$ ipython --no-banner

In [1]: import numpy as np

In [2]: import numpy.linalg as la

In [3]: np.set_printoptions(precision=2, suppress=True, linewidth=120)

In [4]: def tidy(a):
   ...:     return np.round(a, 2) + 0
   ...: 

In [5]: M = np.loadtxt("out14.csv", delimiter=",")

In [6]: tidy(M)
Out[6]: 
array([[ 0.09, -0.2 , -0.16, -0.13],
       [-0.2 ,  0.44,  0.36,  0.28],
       [-0.16,  0.36,  0.29,  0.23],
       [-0.13,  0.28,  0.23,  0.18]])

In [7]: U, sv, Vt = la.svd(M)

In [8]: evecs = Vt[:(sv > 1e-8).sum()]

In [9]: rng = np.random.default_rng(782)

In [10]: x = M[1] + 2 * M[2] + rng.integers(2) * np.eye(4)[3]

In [11]: tidy(x)
Out[11]: array([-0.53,  1.16,  0.95,  0.74])

In [12]: tidy(la.norm(x - evecs.T @ evecs @ x))
Out[12]: np.float64(0.0)

In [13]: tidy(evecs.T @ evecs)
Out[13]: 
array([[ 0.09, -0.2 , -0.16, -0.13],
       [-0.2 ,  0.44,  0.36,  0.28],
       [-0.16,  0.36,  0.29,  0.23],
       [-0.13,  0.28,  0.23,  0.18]])

In [14]: la.matrix_rank(np.vstack([M, x]))
Out[14]: np.int64(1)

In [15]: np.allclose(evecs.T @ evecs @ x, x)
Out[15]: True

In [16]: u = np.array([2, 0, 2])

In [17]: tidy(np.convolve(M[2], u))
Out[17]: array([-0.33,  0.72,  0.26,  1.17,  0.59,  0.46])

In [18]: tidy(np.correlate(M[2], M[3], "full"))
Out[18]: array([-0.03,  0.03,  0.09,  0.23,  0.09,  0.03, -0.03])

In [19]: tidy(np.cross(M[2, :3], M[3, :3]))
Out[19]: array([0., 0., 0.])

In [20]: np.allclose(M[:-1].T @ la.lstsq(M[:-1].T, M[-1])[0], M[-1])
Out[20]: True

In [21]: np.unique(M.round(6), axis=0).shape
Out[21]: (4, 4)

In [22]: la.lstsq(M[:-1].T, M[-1])[2]
Out[22]: np.int32(1)
